$ ipython --no-banner

In [1]: import numpy as np

In [2]: from numpy import linalg as LA

In [3]: np.set_printoptions(precision=4, suppress=True, linewidth=120)

In [4]: mat = np.loadtxt("out3.csv", delimiter=",")

In [5]: mat
Out[5]: 
array([[ 0.004 , -0.004 ,  0.0283, -0.0567],
       [-0.004 ,  0.004 , -0.0283,  0.0567],
       [ 0.0283, -0.0283,  0.1984, -0.3968],
       [-0.0567,  0.0567, -0.3968,  0.7935]])

In [6]: np.round(np.sort(np.abs(LA.eigvals(mat))), 4) + 0
Out[6]: array([0., 0., 0., 1.])

In [7]: (mat - mat.T) / 2
Out[7]: 
array([[0., 0., 0., 0.],
       [0., 0., 0., 0.],
       [0., 0., 0., 0.],
       [0., 0., 0., 0.]])

In [8]: np.round(LA.det(mat), 4)
Out[8]: np.float64(0.0)

In [9]: print(round(np.abs(LA.eigvals(mat)).max(), 4))
1.0

In [10]: print(LA.lstsq(mat[:-1].T, mat[-1])[2])
1

In [11]: print(np.allclose(mat[:-1].T @ LA.lstsq(mat[:-1].T, mat[-1])[0], mat[-1]))
True

In [12]: mat @ LA.pinv(mat) @ mat
Out[12]: 
array([[ 0.004 , -0.004 ,  0.0283, -0.0567],
       [-0.004 ,  0.004 , -0.0283,  0.0567],
       [ 0.0283, -0.0283,  0.1984, -0.3968],
       [-0.0567,  0.0567, -0.3968,  0.7935]])

In [13]: print(np.abs(np.diag(LA.qr(mat)[1])) > 1e-9)
[ True False False False]

In [14]: np.unique(mat.round(6), axis=0).shape
Out[14]: (4, 4)

In [15]: left, sig, vt = LA.svd(mat)

In [16]: print(sig.round(4) + 0)
[1. 0. 0. 0.]

In [17]: out = left[:, :1] @ np.diag(sig[:1]) @ vt[:1]

In [18]: LA.matrix_rank(out)
Out[18]: np.int64(1)

In [19]: np.round(LA.norm(mat - out) / LA.norm(mat), 4)
Out[19]: np.float64(0.0)

In [20]: np.round(np.abs(mat - out).max(), 4)
Out[20]: np.float64(0.0)

In [21]: F = np.array([[-4, 0, -2, 3, 3, 0, 0, 0],
    ...:     [0, 2, 0, 0, 0, 2, 0, 3],
    ...:     [5, 0, -1, 0, 4, 0, 4, 0],
    ...:     [-2, 0, -3, -3, 3, 0, 0, 0],
    ...:     [-5, 0, -3, 4, -2, 0, 0, 0],
    ...:     [0, -5, 0, 0, 0, -2, 0, -5],
    ...:     [3, 0, -1, 2, 4, 0, -4, 0],
    ...:     [0, 1, 0, 0, 0, -1, 0, 1]])

In [22]: F
Out[22]: 
array([[-4,  0, -2,  3,  3,  0,  0,  0],
       [ 0,  2,  0,  0,  0,  2,  0,  3],
       [ 5,  0, -1,  0,  4,  0,  4,  0],
       [-2,  0, -3, -3,  3,  0,  0,  0],
       [-5,  0, -3,  4, -2,  0,  0,  0],
       [ 0, -5,  0,  0,  0, -2,  0, -5],
       [ 3,  0, -1,  2,  4,  0, -4,  0],
       [ 0,  1,  0,  0,  0, -1,  0,  1]])

In [23]: G = F.T @ F

In [24]: np.trace(G), (F ** 2).sum()
Out[24]: (np.int64(301), np.int64(301))

In [25]: (F @ F.T).shape
Out[25]: (8, 8)

In [26]: LA.matrix_rank(G)
Out[26]: np.int64(8)

In [27]: LA.svd(F, compute_uv=False) ** 2
Out[27]: array([102.41  ,  70.9513,  62.1263,  33.7384,  24.6744,   4.0509,   2.8023,   0.2464])

In [28]: LA.eigvalsh(G)[::-1]
Out[28]: array([102.41  ,  70.9513,  62.1263,  33.7384,  24.6744,   4.0509,   2.8023,   0.2464])

In [29]: print(G)
[[ 79   0  21 -20  24   0   8   0]
 [  0  30   0   0   0  13   0  32]
 [ 21   0  24 -11 -17   0   0   0]
 [-20   0 -11  38   0   0  -8   0]
 [ 24   0 -17   0  54   0   0   0]
 [  0  13   0   0   0   9   0  15]
 [  8   0   0  -8   0   0  32   0]
 [  0  32   0   0   0  15   0  35]]

In [30]: print(F @ F)
[[-15   0  -8  -9 -17   0  -8   0]
 [  0  -3   0   0   0  -3   0  -1]
 [-33   0 -25  39  19   0 -20   0]
 [-16   0   7  15 -33   0 -12   0]
 [  7   0   7 -35 -11   0 -12   0]
 [  0  -5   0   0   0  -1   0 -10]
 [-53   0 -19  11 -13   0  12   0]
 [  0   8   0   0   0   3   0   9]]

In [31]: np.sort(LA.eigvals(F).real)
Out[31]: array([-6.    , -5.1294, -3.1299, -0.8502, -0.8502,  0.1296,  0.1296,  2.7005])

In [32]: (LA.matrix_power((F != 0) + (F.T != 0) + np.eye(8), 8) > 0).astype(int)
Out[32]: 
array([[1, 0, 1, 1, 1, 0, 1, 0],
       [0, 1, 0, 0, 0, 1, 0, 1],
       [1, 0, 1, 1, 1, 0, 1, 0],
       [1, 0, 1, 1, 1, 0, 1, 0],
       [1, 0, 1, 1, 1, 0, 1, 0],
       [0, 1, 0, 0, 0, 1, 0, 1],
       [1, 0, 1, 1, 1, 0, 1, 0],
       [0, 1, 0, 0, 0, 1, 0, 1]])

In [33]: Q, evecs = LA.qr(F[:, :7])[0], LA.qr(F[:, 7:])[0]

In [34]: sig = LA.svd(Q.T @ evecs, compute_uv=False)

In [35]: (sig > 0.9).sum()
Out[35]: np.int64(1)

In [36]: np.degrees(np.arccos(sig.clip(0, 1)))
Out[36]: array([6.7614])

In [37]: print(sig)
[0.993]

In [38]: K = np.loadtxt("mat.csv", delimiter=",")

In [39]: print(K)
[[1.     0.7    0.49   0.343  0.2401 0.1681 0.1176 0.0824 0.0576 0.0404 0.0282]
 [0.7    1.     0.7    0.49   0.343  0.2401 0.1681 0.1176 0.0824 0.0576 0.0404]
 [0.49   0.7    1.     0.7    0.49   0.343  0.2401 0.1681 0.1176 0.0824 0.0576]
 [0.343  0.49   0.7    1.     0.7    0.49   0.343  0.2401 0.1681 0.1176 0.0824]
 [0.2401 0.343  0.49   0.7    1.     0.7    0.49   0.343  0.2401 0.1681 0.1176]
 [0.1681 0.2401 0.343  0.49   0.7    1.     0.7    0.49   0.343  0.2401 0.1681]
 [0.1176 0.1681 0.2401 0.343  0.49   0.7    1.     0.7    0.49   0.343  0.2401]
 [0.0824 0.1176 0.1681 0.2401 0.343  0.49   0.7    1.     0.7    0.49   0.343 ]
 [0.0576 0.0824 0.1176 0.1681 0.2401 0.343  0.49   0.7    1.     0.7    0.49  ]
 [0.0404 0.0576 0.0824 0.1176 0.1681 0.2401 0.343  0.49   0.7    1.     0.7   ]
 [0.0282 0.0404 0.0576 0.0824 0.1176 0.1681 0.2401 0.343  0.49   0.7    1.    ]]

In [40]: ev, evecs = LA.eigh(K)

In [41]: x0 = np.array([1, -2, 3, -1, -1, 0, 3, 3, 1, 2, -3])

In [42]: x0 @ K @ x0
Out[42]: np.float64(43.189)

In [43]: (np.sign(evecs[:, -1].round(6)) == np.sign(evecs[0, -1].round(6))).astype(int)
Out[43]: array([1, 1, 1, 1, 1, 1, 1, 1, 1, 1, 1])

In [44]: x0 = np.array([8, -2, -6, -2, -6, -7, -4, 6, 3, 2, 0])

In [45]: y = K @ x0

In [46]: beta, lr = np.zeros(11), 1 / LA.norm(K, 2) ** 2

In [47]: for i in range(200):
    ...:     beta -= lr * K.T @ (K @ beta - y)
    ...:     if i % 50 == 0: print(i, round(LA.norm(K @ beta - y), 4))
    ...: 
0 14.414
50 2.5358
100 1.7341
150 1.3257

In [48]: np.round(LA.cond(K), 4)
Out[48]: np.float64(24.396)

In [49]: np.argsort(-LA.norm(mat, axis=0).round(6), kind="stable")[:3]
Out[49]: array([3, 2, 0])

In [50]: LA.matrix_rank(mat, rtol=0.1)
Out[50]: np.int64(1)

In [51]: [round(float(x), 4) for x in LA.svd(mat, compute_uv=False)[:3]]
Out[51]: [1.0, 0.0, 0.0]

In [52]: W = np.array([[2, 1, 0, 2, 2, 1],
    ...:     [1, 2, 0, 2, 2, 2],
    ...:     [1, 2, 0, 2, 0, 2],
    ...:     [1, 1, 0, 2, 2, 0],
    ...:     [1, 0, 0, 0, 1, 0],
    ...:     [2, 1, 0, 0, 1, 1],
    ...:     [1, 1, 2, 1, 1, 1],
    ...:     [2, 1, 1, 0, 0, 2],
    ...:     [2, 0, 0, 0, 0, 2],
    ...:     [1, 2, 0, 0, 2, 0],
    ...:     [2, 0, 1, 0, 2, 0]])

In [53]: beta = np.array([0, -1, 2, -2, 1, -1])

In [54]: hid = np.maximum(K @ W + beta, 0)

In [55]: (hid > 0).astype(int)
Out[55]: 
array([[1, 1, 1, 1, 1, 1],
       [1, 1, 1, 1, 1, 1],
       [1, 1, 1, 1, 1, 1],
       [1, 1, 1, 1, 1, 1],
       [1, 1, 1, 1, 1, 1],
       [1, 1, 1, 1, 1, 1],
       [1, 1, 1, 1, 1, 1],
       [1, 1, 1, 0, 1, 1],
       [1, 1, 1, 0, 1, 1],
       [1, 1, 1, 0, 1, 1],
       [1, 1, 1, 0, 1, 1]])

In [56]: (hid > 0).mean(axis=0)
Out[56]: array([1.    , 1.    , 1.    , 0.6364, 1.    , 1.    ])

In [57]: Z = np.array([[1, 2], [-1, -1], [1, 0], [0, -2], [-1, 2], [1, -2]])

In [58]: (hid @ Z).round(6).argmax(axis=1)
Out[58]: array([1, 1, 1, 1, 1, 1, 1, 1, 1, 1, 1])

In [59]: W @ Z
Out[59]: 
array([[ 0,  1],
       [-1, -4],
       [ 1, -8],
       [-2,  1],
       [ 0,  4],
       [ 1,  3],
       [ 2, -1],
       [ 4, -1],
       [ 4,  0],
       [-3,  4],
       [ 1,  8]])

In [60]: J = np.load("a.npy")

In [61]: J
Out[61]: 
array([[0, 0, 0, 1, 0, 0],
       [0, 0, 1, 0, 1, 0],
       [0, 1, 0, 0, 1, 0],
       [1, 0, 0, 0, 0, 0],
       [0, 1, 1, 0, 0, 0],
       [0, 0, 0, 0, 0, 0]])

In [62]: rng = np.random.default_rng(47)

In [63]: out = J + rng.integers(-2, 3, (6, 5)) @ rng.integers(-2, 3, (5, 6))

In [64]: out
Out[64]: 
array([[  0,   3,   4,   3,   0,   1],
       [  4,   0,   1,   2,  -3,   0],
       [ -1,  -6,  -1,   1,   5,  -8],
       [  7,  -6,  -6,   0,   4,  -2],
       [ -9,   2,   8,   3,   4,   0],
       [-10,  -1,  -2,  -7,  -4,  -5]])

In [65]: print(out - J)
[[  0   3   4   2   0   1]
 [  4   0   0   2  -4   0]
 [ -1  -7  -1   1   4  -8]
 [  6  -6  -6   0   4  -2]
 [ -9   1   7   3   4   0]
 [-10  -1  -2  -7  -4  -5]]

In [66]: LA.matrix_rank(out - J, tol=1e-8)
Out[66]: np.int64(5)

In [67]: out.reshape(2, -1)
Out[67]: 
array([[  0,   3,   4,   3,   0,   1,   4,   0,   1,   2,  -3,   0,  -1,  -6,  -1,   1,   5,  -8],
       [  7,  -6,  -6,   0,   4,  -2,  -9,   2,   8,   3,   4,   0, -10,  -1,  -2,  -7,  -4,  -5]])

In [68]: out.reshape(-1, 2)
Out[68]: 
array([[  0,   3],
       [  4,   3],
       [  0,   1],
       [  4,   0],
       [  1,   2],
       [ -3,   0],
       [ -1,  -6],
       [ -1,   1],
       [  5,  -8],
       [  7,  -6],
       [ -6,   0],
       [  4,  -2],
       [ -9,   2],
       [  8,   3],
       [  4,   0],
       [-10,  -1],
       [ -2,  -7],
       [ -4,  -5]])

In [69]: out.ravel(order="F")
Out[69]: 
array([  0,   4,  -1,   7,  -9, -10,   3,   0,  -6,  -6,   2,  -1,   4,   1,  -1,  -6,   8,  -2,   3,   2,   1,   0,
         3,  -7,   0,  -3,   5,   4,   4,  -4,   1,   0,  -8,  -2,   0,  -5])

In [70]: out.reshape(6, 7)
---------------------------------------------------------------------------
ValueError                                Traceback (most recent call last)
Cell In[70], line 1
----> 1 out.reshape(6, 7)

ValueError: cannot reshape array of size 36 into shape (6,7)

In [71]: t3 = out.reshape(6, 2, -1)

In [72]: np.swapaxes(t3, 1, 2)[3]
Out[72]: 
array([[ 7,  0],
       [-6,  4],
       [-6, -2]])

In [73]: t3.transpose(1, 0, 2)
Out[73]: 
array([[[  0,   3,   4],
        [  4,   0,   1],
        [ -1,  -6,  -1],
        [  7,  -6,  -6],
        [ -9,   2,   8],
        [-10,  -1,  -2]],

       [[  3,   0,   1],
        [  2,  -3,   0],
        [  1,   5,  -8],
        [  0,   4,  -2],
        [  3,   4,   0],
        [ -7,  -4,  -5]]])

In [74]: np.einsum("ihd,jhd->hij", t3, t3).shape
Out[74]: (2, 6, 6)

In [75]: left, sig, vt = LA.svd(J)

In [76]: evecs = vt[:(sig > 1e-8).sum()]

In [77]: x0 = J[0] + 2 * J[1] + rng.integers(2) * np.eye(6)[5]

In [78]: x0
Out[78]: array([0., 0., 2., 1., 2., 1.])

In [79]: np.round(LA.norm(x0 - evecs.T @ evecs @ x0), 4)
Out[79]: np.float64(1.0)

In [80]: np.allclose(evecs.T @ evecs @ x0, x0)
Out[80]: False

In [81]: left, sig, vt = LA.svd(J)

In [82]: np.argmax(sig[:-1] / (sig[1:] + 1e-6)) + 1
Out[82]: np.int64(5)

In [83]: sig
Out[83]: array([2., 1., 1., 1., 1., 0.])

In [84]: out = left[:, :5] @ np.diag(sig[:5]) @ vt[:5]

In [85]: round(float(LA.norm(J - out) / LA.norm(J)), 4)
Out[85]: 0.0

In [86]: round(float(np.abs(J - out).max()), 4)
Out[86]: 0.0

In [87]: out.round(4) + 0
Out[87]: 
array([[0., 0., 0., 1., 0., 0.],
       [0., 0., 1., 0., 1., 0.],
       [0., 1., 0., 0., 1., 0.],
       [1., 0., 0., 0., 0., 0.],
       [0., 1., 1., 0., 0., 0.],
       [0., 0., 0., 0., 0., 0.]])
